% ipython --no-banner

In [1]: import numpy as np

In [2]: import numpy.linalg as la

In [3]: np.set_printoptions(suppress=True, linewidth=120)

In [4]: rd = lambda a: np.round(a, 3) + 0

In [5]: arr = np.load("data.npy")

In [6]: rd(arr)
Out[6]: 
array([[ 1.758,  0.188,  0.132, -0.618,  0.688,  0.016],
       [ 0.37 ,  0.035, -0.006, -0.888, -1.752, -0.045],
       [-0.833, -0.144,  0.036, -1.665,  0.671, -0.249],
       [-0.185,  0.375,  0.809, -0.182,  0.012,  1.771],
       [-0.093,  1.235, -1.511, -0.128,  0.065,  0.405],
       [-0.185,  1.509,  1.022,  0.088, -0.037, -0.796]])

In [7]: other = arr / la.norm(arr, axis=1, keepdims=True)

In [8]: G = other @ other.T

In [9]: np.argwhere(np.triu(np.abs(G) > 0.95, 1))
Out[9]: array([], shape=(0, 2), dtype=int64)

In [10]: rd(G[1])
Out[10]: array([0., 1., 0., 0., 0., 0.])

In [11]: (np.abs(G) > 0.9).astype(int)
Out[11]: 
array([[1, 0, 0, 0, 0, 0],
       [0, 1, 0, 0, 0, 0],
       [0, 0, 1, 0, 0, 0],
       [0, 0, 0, 1, 0, 0],
       [0, 0, 0, 0, 1, 0],
       [0, 0, 0, 0, 0, 1]])

In [12]: rd(la.norm(other, axis=1))
Out[12]: array([1., 1., 1., 1., 1., 1.])

In [13]: (G - 2 * np.eye(6)).round(6).argmax(axis=1)
Out[13]: array([1, 0, 0, 0, 0, 0])

In [14]: rd(arr @ arr.T)
Out[14]: 
array([[4., 0., 0., 0., 0., 0.],
       [0., 4., 0., 0., 0., 0.],
       [0., 0., 4., 0., 0., 0.],
       [0., 0., 0., 4., 0., 0.],
       [0., 0., 0., 0., 4., 0.],
       [0., 0., 0., 0., 0., 4.]])

In [15]: rd(la.svd(arr, compute_uv=False))
Out[15]: array([2., 2., 2., 2., 2., 2.])

In [16]: feats = -2 * np.eye(8) + np.eye(8, k=1)

In [17]: feats
Out[17]: 
array([[-2.,  1.,  0.,  0.,  0.,  0.,  0.,  0.],
       [ 0., -2.,  1.,  0.,  0.,  0.,  0.,  0.],
       [ 0.,  0., -2.,  1.,  0.,  0.,  0.,  0.],
       [ 0.,  0.,  0., -2.,  1.,  0.,  0.,  0.],
       [ 0.,  0.,  0.,  0., -2.,  1.,  0.,  0.],
       [ 0.,  0.,  0.,  0.,  0., -2.,  1.,  0.],
       [ 0.,  0.,  0.,  0.,  0.,  0., -2.,  1.],
       [ 0.,  0.,  0.,  0.,  0.,  0.,  0., -2.]])

In [18]: (feats + feats.T) / 2
Out[18]: 
array([[-2. ,  0.5,  0. ,  0. ,  0. ,  0. ,  0. ,  0. ],
       [ 0.5, -2. ,  0.5,  0. ,  0. ,  0. ,  0. ,  0. ],
       [ 0. ,  0.5, -2. ,  0.5,  0. ,  0. ,  0. ,  0. ],
       [ 0. ,  0. ,  0.5, -2. ,  0.5,  0. ,  0. ,  0. ],
       [ 0. ,  0. ,  0. ,  0.5, -2. ,  0.5,  0. ,  0. ],
       [ 0. ,  0. ,  0. ,  0. ,  0.5, -2. ,  0.5,  0. ],
       [ 0. ,  0. ,  0. ,  0. ,  0. ,  0.5, -2. ,  0.5],
       [ 0. ,  0. ,  0. ,  0. ,  0. ,  0. ,  0.5, -2. ]])

In [19]: rd(la.matrix_power(feats, 3))
Out[19]: 
array([[-8., 12., -6.,  1.,  0.,  0.,  0.,  0.],
       [ 0., -8., 12., -6.,  1.,  0.,  0.,  0.],
       [ 0.,  0., -8., 12., -6.,  1.,  0.,  0.],
       [ 0.,  0.,  0., -8., 12., -6.,  1.,  0.],
       [ 0.,  0.,  0.,  0., -8., 12., -6.,  1.],
       [ 0.,  0.,  0.,  0.,  0., -8., 12., -6.],
       [ 0.,  0.,  0.,  0.,  0.,  0., -8., 12.],
       [ 0.,  0.,  0.,  0.,  0.,  0.,  0., -8.]])

In [20]: rd(la.det(feats))
Out[20]: np.float64(256.0)

In [21]: (feats - feats.T) / 2
Out[21]: 
array([[ 0. ,  0.5,  0. ,  0. ,  0. ,  0. ,  0. ,  0. ],
       [-0.5,  0. ,  0.5,  0. ,  0. ,  0. ,  0. ,  0. ],
       [ 0. , -0.5,  0. ,  0.5,  0. ,  0. ,  0. ,  0. ],
       [ 0. ,  0. , -0.5,  0. ,  0.5,  0. ,  0. ,  0. ],
       [ 0. ,  0. ,  0. , -0.5,  0. ,  0.5,  0. ,  0. ],
       [ 0. ,  0. ,  0. ,  0. , -0.5,  0. ,  0.5,  0. ],
       [ 0. ,  0. ,  0. ,  0. ,  0. , -0.5,  0. ,  0.5],
       [ 0. ,  0. ,  0. ,  0. ,  0. ,  0. , -0.5,  0. ]])

In [22]: feats @ feats
Out[22]: 
array([[ 4., -4.,  1.,  0.,  0.,  0.,  0.,  0.],
       [ 0.,  4., -4.,  1.,  0.,  0.,  0.,  0.],
       [ 0.,  0.,  4., -4.,  1.,  0.,  0.,  0.],
       [ 0.,  0.,  0.,  4., -4.,  1.,  0.,  0.],
       [ 0.,  0.,  0.,  0.,  4., -4.,  1.,  0.],
       [ 0.,  0.,  0.,  0.,  0.,  4., -4.,  1.],
       [ 0.,  0.,  0.,  0.,  0.,  0.,  4., -4.],
       [ 0.,  0.,  0.,  0.,  0.,  0.,  0.,  4.]])

In [23]: [int(la.matrix_rank(la.matrix_power(feats, p))) for p in range(1, 9)]
Out[23]: [8, 8, 8, 8, 8, 8, 8, 8]

In [24]: rng = np.random.default_rng(4739)

In [25]: labels = rng.permutation(8)

In [26]: labels
Out[26]: array([1, 3, 2, 7, 6, 0, 5, 4])

In [27]: other = feats[labels][:, labels]

In [28]: rd(np.sort(np.abs(la.eigvals(other))))
Out[28]: array([2., 2., 2., 2., 2., 2., 2., 2.])

In [29]: other
Out[29]: 
array([[-2.,  0.,  1.,  0.,  0.,  0.,  0.,  0.],
       [ 0., -2.,  0.,  0.,  0.,  0.,  0.,  1.],
       [ 0.,  1., -2.,  0.,  0.,  0.,  0.,  0.],
       [ 0.,  0.,  0., -2.,  0.,  0.,  0.,  0.],
       [ 0.,  0.,  0.,  1., -2.,  0.,  0.,  0.],
       [ 1.,  0.,  0.,  0.,  0., -2.,  0.,  0.],
       [ 0.,  0.,  0.,  0.,  1.,  0., -2.,  0.],
       [ 0.,  0.,  0.,  0.,  0.,  0.,  1., -2.]])

In [30]: t3 = np.stack([feats, -2 * feats, feats[::-1]])

In [31]: la.matrix_rank(t3)
Out[31]: array([8, 8, 8])

In [32]: O, _ = la.qr(np.array([[-0.6, -0.2, -1.0, 0.2, 0.7],
    ...:     [-1.4, -1.8, 0.0, 0.0, 0.9],
    ...:     [-0.1, -0.7, 0.5, 0.7, -0.9],
    ...:     [0.3, -1.2, 0.9, -0.3, -0.6],
    ...:     [0.2, 1.8, 1.4, -0.2, -0.3],
    ...:     [0.6, 0.9, -0.9, -1.2, -0.9],
    ...:     [-1.4, 0.1, 0.5, -1.5, 1.3],
    ...:     [-1.8, 0.1, -1.0, -0.7, -0.3]]))

In [33]: M = O @ O.T

In [34]: rd(M)
Out[34]: 
array([[ 0.294,  0.087, -0.153, -0.327, -0.224, -0.098, -0.035,  0.092],
       [ 0.087,  0.47 ,  0.085,  0.163, -0.257, -0.28 ,  0.226,  0.108],
       [-0.153,  0.085,  0.474,  0.212,  0.095, -0.173, -0.288,  0.227],
       [-0.327,  0.163,  0.212,  0.634, -0.103,  0.141,  0.087, -0.123],
       [-0.224, -0.257,  0.095, -0.103,  0.749, -0.149,  0.167,  0.045],
       [-0.098, -0.28 , -0.173,  0.141, -0.149,  0.748,  0.021,  0.166],
       [-0.035,  0.226, -0.288,  0.087,  0.167,  0.021,  0.772,  0.069],
       [ 0.092,  0.108,  0.227, -0.123,  0.045,  0.166,  0.069,  0.859]])

In [35]: Uu, sig, Vt = la.svd(M)

In [36]: V = Vt[:(sig > 1e-8).sum()]

In [37]: x0 = M[4] + -3 * M[7] + rng.integers(2) * np.eye(8)[7]

In [38]: rd(x0)
Out[38]: array([-0.499, -0.582, -0.585,  0.266,  0.613, -0.649, -0.041, -2.532])

In [39]: rd(V.T @ V)
Out[39]: 
array([[ 0.294,  0.087, -0.153, -0.327, -0.224, -0.098, -0.035,  0.092],
       [ 0.087,  0.47 ,  0.085,  0.163, -0.257, -0.28 ,  0.226,  0.108],
       [-0.153,  0.085,  0.474,  0.212,  0.095, -0.173, -0.288,  0.227],
       [-0.327,  0.163,  0.212,  0.634, -0.103,  0.141,  0.087, -0.123],
       [-0.224, -0.257,  0.095, -0.103,  0.749, -0.149,  0.167,  0.045],
       [-0.098, -0.28 , -0.173,  0.141, -0.149,  0.748,  0.021,  0.166],
       [-0.035,  0.226, -0.288,  0.087,  0.167,  0.021,  0.772,  0.069],
       [ 0.092,  0.108,  0.227, -0.123,  0.045,  0.166,  0.069,  0.859]])

In [40]: la.matrix_rank(np.vstack([M, x0]))
Out[40]: np.int64(5)

In [41]: vals, V = la.eigh(M)

In [42]: x0 = np.array([-2, 2, -1, 0, 0, 2, -3, -1])

In [43]: rd(x0 @ M @ x0 / (x0 @ x0)), rd(vals[0]), rd(vals[-1])
Out[43]: (np.float64(0.301), np.float64(0.0), np.float64(1.0))

In [44]: rd(x0 @ M @ x0)
Out[44]: np.float64(6.929)

In [45]: rd(np.abs(M).sum(axis=1).max()), rd(np.abs(vals).max())
Out[45]: (np.float64(1.791), np.float64(1.0))
